% ipython --no-banner

In [1]: import numpy as np

In [2]: import numpy.linalg as la

In [3]: np.set_printoptions(suppress=True, linewidth=160)

In [4]: m1 = np.loadtxt("arr.csv", delimiter=",")

In [5]: m1
Out[5]: 
array([[ 0.5, -0.9, -1.1, -0.8,  0.4, -1.4, -0.4,  0.1,  0. ,  1.2, -0.2, -0.3, -1.7,  1.8, -0.2],
       [-0.4,  1.2,  0.2,  0.2, -0.5, -0.7, -1.4, -1.4,  0.5, -1.7, -0.7, -0.3,  0.1,  2.5,  1.8],
       [ 0.5, -6.6, -0.5,  0.5, -0.5, -0.8,  0.1,  0.5,  1.1, -0.3,  0.9,  0.8, -0.1, -1. , -1. ],
       [ 0.9,  0. , -0.4,  0.2,  0. , -0.9,  1.3,  1.5,  0.3,  1.3,  0.8, -1.6, -0.7,  1.2,  1.4],
       [-1.1, -2.4,  1.3, -1.2,  0. , -1.2,  0. , -0.7,  0.6,  1. , -0.5, -1. ,  0. ,  0.1,  0. ],
       [ 0.1,  0.9, -0.2,  0.6,  0.5, -0.7, -1.7,  0.8,  1.1, -0.7,  0.1,  0.6, -1.1,  1.4, -0.4],
       [ 0.2,  0. , -0.4,  1.7, -1. ,  1.5, -0.3, -1.1,  0.3, -0.7, -2.5,  0.3,  0.9,  0.3, -0.8],
       [ 0.9, -5.7, -1.1,  1.8,  0.5,  1.2, -1. , -0.9, -0.8,  0.6,  0.5,  1. ,  0.4, -1.4,  0. ],
       [-0.5, -0.3,  0.8,  0.1,  1.4,  0.2, -1.2, -0.7,  1. , -0.2, -1.7, -1. , -0.6, -0.3,  0.4],
       [ 0. ,  1.8, -1.5,  0.3, -0.8, -0.1, -1.9,  0.4,  0.1,  0.8, -0.3,  1.2,  0.3,  1.8,  0.8],
       [-2. ,  0.3,  0.2,  0.5,  1.6, -1.6, -0.1,  0.7,  0.3,  0.1, -0.5, -0.7,  0.7, -0.9,  1.2],
       [-0.1, -2.4, -0.6, -0.2,  0.1,  0. ,  0.3, -2.1,  0.8,  0.6,  0.3, -0.3, -1.1, -0.9, -1.1],
       [-1.4,  0. ,  0.9, -0.3, -1.4,  1. ,  0.1,  0.4,  0. , -0.2,  1.5,  0.1,  0.4,  0.5, -0.3],
       [ 0.2,  3.9, -0.5,  0.8,  0.7, -0.6, -0.3,  0.1,  0.2, -1. ,  0.1,  0.3,  0.4, -0.1, -1.5]])

In [6]: r0, r1 = m1[10], m1[3]

In [7]: r0 @ r1
Out[7]: np.float64(1.63)

In [8]: r0 @ r0
Out[8]: np.float64(13.58)

In [9]: pr = (r0 @ r1) / (r0 @ r0) * r0

In [10]: round((r1 - pr) @ r0, 2)
Out[10]: np.float64(0.0)

In [11]: arr = np.load("data.npy")

In [12]: arr
Out[12]: 
array([[ 6.,  9., -6.,  0., -3., -3.,  9., -9.,  9.,  6.,  3.,  6.],
       [ 9.,  6., -6.,  0., -3., -3.,  9., -9.,  9.,  6.,  3.,  6.],
       [-6., -6.,  1.,  0.,  2.,  2., -6.,  6., -6., -4., -2., -4.],
       [ 0.,  0.,  0., -3.,  0.,  0.,  0.,  0.,  0.,  0.,  0.,  0.],
       [-3., -3.,  2.,  0., -2.,  1., -3.,  3., -3., -2., -1., -2.],
       [-3., -3.,  2.,  0.,  1., -2., -3.,  3., -3., -2., -1., -2.],
       [ 9.,  9., -6.,  0., -3., -3.,  6., -9.,  9.,  6.,  3.,  6.],
       [-9., -9.,  6.,  0.,  3.,  3., -9.,  6., -9., -6., -3., -6.],
       [ 9.,  9., -6.,  0., -3., -3.,  9., -9.,  6.,  6.,  3.,  6.],
       [ 6.,  6., -4.,  0., -2., -2.,  6., -6.,  6.,  1.,  2.,  4.],
       [ 3.,  3., -2.,  0., -1., -1.,  3., -3.,  3.,  2., -2.,  2.],
       [ 6.,  6., -4.,  0., -2., -2.,  6., -6.,  6.,  4.,  2.,  1.]])

In [13]: x0 = np.array([-1, -2, 7, 1, 8, -6, -2, 3, -3, 9, -4, -1])

In [14]: y = arr @ x0

In [15]: b, lr = np.zeros(12), 1 / la.norm(arr, 2) ** 2

In [16]: for i in range(12):
    ...:     b -= lr * arr.T @ (arr @ b - y)
    ...:     if i % 2 == 0: print(i, round(la.norm(arr @ b - y), 2))
    ...: 
0 47.51
2 47.25
4 46.98
6 46.72
8 46.47
10 46.21

In [17]: b.round(2)
Out[17]: array([-1.82, -1.85,  1.42,  0.03,  0.86,  0.4 , -1.85,  1.89, -1.89, -0.9 , -0.73, -1.23])

In [18]: np.round(la.cond(arr), 2)
Out[18]: np.float64(19.0)
